In [1]: import numpy as np

In [2]: import numpy.linalg as la

In [3]: np.set_printoptions(suppress=True, linewidth=160)

In [4]: M = np.loadtxt("arr.csv", delimiter=",")

In [5]: print(M)
[[  3.    0.6   6.7  -9.9   1.9  -2.8   7.6]
 [ -1.5   0.4  -7.1   7.3   0.6   1.6  -4.6]
 [  0.9  -2.5   8.9  -2.5   0.8   3.6   5.7]
 [ -1.6  -0.3   0.6   4.9  -5.5  -0.9  -8.2]
 [ -2.    0.4  -4.7   5.4  -1.2  -0.2  -6.2]
 [ -0.4  -2.4   4.3   3.2  -1.7   3.8  -0.5]
 [ -1.6  -0.5   0.8   5.7  -5.5  -0.8  -8.5]
 [ -2.9  -0.3  -3.7   8.8  -4.6   0.3  -8.7]
 [ -2.4  -1.2  -4.    9.7  -2.7   2.6  -7.1]
 [ -0.3  -0.4   1.3   2.1  -3.7  -1.7  -4.6]
 [  0.7   0.1   4.9  -4.   -2.9  -3.1  -0.8]
 [  0.5  -2.2   5.2  -1.3   2.3   4.2   5.8]
 [ -1.1   1.9  -6.7   3.8  -2.1  -2.8  -6.5]
 [  1.1   0.7   1.5  -4.5   0.2  -2.5   1.8]
 [ -2.1   1.4  -8.6   5.8  -1.8  -1.5  -6.5]
 [  3.3  -0.5  10.3 -10.7   2.   -0.6   8.6]
 [  0.6   2.7  -5.   -2.7   2.6  -2.2   1.8]
 [  0.1   1.7  -4.5  -3.3   1.6  -4.    0.5]
 [  1.1  -0.1   3.5  -3.8   0.5  -0.4   3.4]
 [  1.4  -0.4   2.9  -2.3   3.3   2.9   5.7]
 [  3.4   0.8   5.3 -11.1   4.2  -1.8   9.8]
 [  0.8  -2.6   9.4  -2.1   0.9   3.9   5.3]
 [  0.    0.3   3.1  -2.6  -3.   -4.   -3.5]
 [ -2.8  -0.2  -8.5  10.6  -0.8   2.4  -7.4]
 [  2.   -1.9   8.5  -6.7   2.2   1.8   7.2]
 [ -2.3   1.5  -6.4   5.4  -2.7  -1.7  -7. ]
 [ -2.8  -1.5  -1.9   9.   -3.8   2.1  -7.2]
 [  2.    1.7  -3.2  -6.4   6.8  -0.1   8.3]
 [ -0.3   0.8  -3.9   1.1   2.1  -0.1   0. ]
 [ -1.5  -0.2  -5.9   5.6   1.3   2.1  -1.5]
 [  1.3   1.   -3.9  -3.    4.8   0.6   5.8]
 [  0.2   0.3  -3.2   1.2   4.7   2.8   3.7]
 [  0.7   1.7  -2.8  -5.3   2.2  -3.3   2.6]
 [ -1.1   2.7  -9.3   3.   -0.5  -4.1  -5.5]
 [  2.5   1.2   1.6  -9.1   4.2  -1.8   7.7]
 [  1.6   1.6   1.4  -5.9   2.   -1.8   4.1]
 [  2.3  -1.9  10.9  -7.1   1.    1.4   7.1]
 [  1.   -3.4   6.7   0.1   1.    5.1   4.3]
 [  2.6   1.6   0.3  -7.3   2.6  -3.1   5.1]
 [ -0.3   1.5  -5.6   1.2   0.6  -1.7  -1.7]
 [  1.3  -3.   10.5  -1.6  -1.8   3.8   3. ]
 [  0.2  -1.4   4.1  -1.3  -1.3   0.   -0.1]
 [ -0.5  -0.6  -2.5   3.4   1.7   2.9   0.7]]

In [6]: A2 = np.c_[M[:, :2] @ np.array([[2, 2], [2, 2]]), np.array([0, -2, 3, -9, -3, 8, 1, 3, 7, 8, -4, 1, 1, 2, -2, -9, 2, 4, -9, -3, 5, 3, -8, -6, -6, 2, -4, -5, 3, -9, -8, 8, 7, 6, -2, 4, 3, 9, -6, -1, -6, -6, 2])]

In [7]: A2.round(1)
Out[7]: 
array([[ 7.2,  7.2,  0. ],
       [-2.2, -2.2, -2. ],
       [-3.2, -3.2,  3. ],
       [-3.8, -3.8, -9. ],
       [-3.2, -3.2, -3. ],
       [-5.6, -5.6,  8. ],
       [-4.2, -4.2,  1. ],
       [-6.4, -6.4,  3. ],
       [-7.2, -7.2,  7. ],
       [-1.4, -1.4,  8. ],
       [ 1.6,  1.6, -4. ],
       [-3.4, -3.4,  1. ],
       [ 1.6,  1.6,  1. ],
       [ 3.6,  3.6,  2. ],
       [-1.4, -1.4, -2. ],
       [ 5.6,  5.6, -9. ],
       [ 6.6,  6.6,  2. ],
       [ 3.6,  3.6,  4. ],
       [ 2. ,  2. , -9. ],
       [ 2. ,  2. , -3. ],
       [ 8.4,  8.4,  5. ],
       [-3.6, -3.6,  3. ],
       [ 0.6,  0.6, -8. ],
       [-6. , -6. , -6. ],
       [ 0.2,  0.2, -6. ],
       [-1.6, -1.6,  2. ],
       [-8.6, -8.6, -4. ],
       [ 7.4,  7.4, -5. ],
       [ 1. ,  1. ,  3. ],
       [-3.4, -3.4, -9. ],
       [ 4.6,  4.6, -8. ],
       [ 1. ,  1. ,  8. ],
       [ 4.8,  4.8,  7. ],
       [ 3.2,  3.2,  6. ],
       [ 7.4,  7.4, -2. ],
       [ 6.4,  6.4,  4. ],
       [ 0.8,  0.8,  3. ],
       [-4.8, -4.8,  9. ],
       [ 8.4,  8.4, -6. ],
       [ 2.4,  2.4, -1. ],
       [-3.4, -3.4, -6. ],
       [-2.4, -2.4, -6. ],
       [-2.2, -2.2,  2. ]])

In [8]: np.round(la.norm(la.qr(M)[0].T @ A2, axis=0) ** 2 / ((A2 ** 2).sum(axis=0) + 1e-12), 1)
Out[8]: array([1. , 1. , 0.1])

In [9]: np.round(la.norm(A2 - M @ la.lstsq(M, A2)[0], axis=0), 1) + 0
Out[9]: array([ 0. ,  0. , 33.5])

In [10]: print(la.matrix_rank(np.c_[M, A2]))
8

In [11]: np.round(la.lstsq(M, A2[:, 0])[0], 1) + 0
Out[11]: array([2., 2., 0., 0., 0., 0., 0.])

In [12]: u = np.array([-2, 0])

In [13]: np.round(np.correlate(A2[21], A2[3], "full"), 1)
Out[13]: array([ 32.4,  46.1,   0.4,   2.3, -11.4])

In [14]: np.cross(A2[21, :3], A2[3, :3])
Out[14]: array([ 43.8, -43.8,   0. ])

In [15]: cen = M - M.mean(axis=0)

In [16]: vecs = la.svd(cen)[2][:3]

In [17]: A2 = cen - cen @ vecs.T @ vecs

In [18]: np.round(A2.std(axis=0), 1)
Out[18]: array([0.3, 0.3, 0.1, 0.1, 0.2, 0.2, 0.2])

In [19]: print(np.round(np.diag(vecs.T @ vecs), 1) + 0)
[0.  0.1 0.8 0.6 0.4 0.5 0.6]

In [20]: labels = M[:, 4] > np.median(M[:, 4])

In [21]: u = M[labels].mean(axis=0) - M[~labels].mean(axis=0)

In [22]: labels.astype(int)
Out[22]: array([1, 0, 0, 0, 0, 0, 0, 0, 0, 0, 0, 1, 0, 0, 0, 1, 1, 1, 0, 1, 1, 1, 0, 0, 1, 0, 0, 1, 1, 1, 1, 1, 1, 0, 1, 1, 1, 1, 1, 0, 0, 0, 1])

In [23]: G = np.cov(M, rowvar=False)

In [24]: G.shape
Out[24]: (7, 7)

In [25]: print(np.round(np.corrcoef(M.T), 1) + 0)
[[ 1.   0.   0.7 -1.   0.7 -0.1  0.9]
 [ 0.   1.  -0.7 -0.1  0.2 -0.8 -0.1]
 [ 0.7 -0.7  1.  -0.6  0.1  0.3  0.6]
 [-1.  -0.1 -0.6  1.  -0.6  0.3 -0.9]
 [ 0.7  0.2  0.1 -0.6  1.   0.1  0.8]
 [-0.1 -0.8  0.3  0.3  0.1  1.   0.1]
 [ 0.9 -0.1  0.6 -0.9  0.8  0.1  1. ]]

In [26]: print(np.argsort(-M.std(axis=0).round(6), kind="stable"))
[3 2 6 4 5 0 1]

In [27]: round(float(np.corrcoef(M[:, 6], M[:, 3])[0, 1]), 1)
Out[27]: -0.9

In [28]: A2 = np.array([[1, 2, 3, 2, 2, 1, -2, 3],
    ...:     [1, -1, 1, -2, -1, -1, -2, 1],
    ...:     [-1, 2, 3, 3, 0, 0, 3, -1],
    ...:     [-1, 0, 2, -2, 0, -1, -2, 2],
    ...:     [1, -2, 3, -1, -1, -2, -3, 1]])

In [29]: m1 = np.block([[np.zeros((5, 5)), A2], [A2.T, np.zeros((8, 8))]])

In [30]: m1
Out[30]: 
array([[ 0.,  0.,  0.,  0.,  0.,  1.,  2.,  3.,  2.,  2.,  1., -2.,  3.],
       [ 0.,  0.,  0.,  0.,  0.,  1., -1.,  1., -2., -1., -1., -2.,  1.],
       [ 0.,  0.,  0.,  0.,  0., -1.,  2.,  3.,  3.,  0.,  0.,  3., -1.],
       [ 0.,  0.,  0.,  0.,  0., -1.,  0.,  2., -2.,  0., -1., -2.,  2.],
       [ 0.,  0.,  0.,  0.,  0.,  1., -2.,  3., -1., -1., -2., -3.,  1.],
       [ 1.,  1., -1., -1.,  1.,  0.,  0.,  0.,  0.,  0.,  0.,  0.,  0.],
       [ 2., -1.,  2.,  0., -2.,  0.,  0.,  0.,  0.,  0.,  0.,  0.,  0.],
       [ 3.,  1.,  3.,  2.,  3.,  0.,  0.,  0.,  0.,  0.,  0.,  0.,  0.],
       [ 2., -2.,  3., -2., -1.,  0.,  0.,  0.,  0.,  0.,  0.,  0.,  0.],
       [ 2., -1.,  0.,  0., -1.,  0.,  0.,  0.,  0.,  0.,  0.,  0.,  0.],
       [ 1., -1.,  0., -1., -2.,  0.,  0.,  0.,  0.,  0.,  0.,  0.,  0.],
       [-2., -2.,  3., -2., -3.,  0.,  0.,  0.,  0.,  0.,  0.,  0.,  0.],
       [ 3.,  1., -1.,  2.,  1.,  0.,  0.,  0.,  0.,  0.,  0.,  0.,  0.]])

In [31]: print(np.round(la.eigvalsh(m1).min(), 1))
-8.0
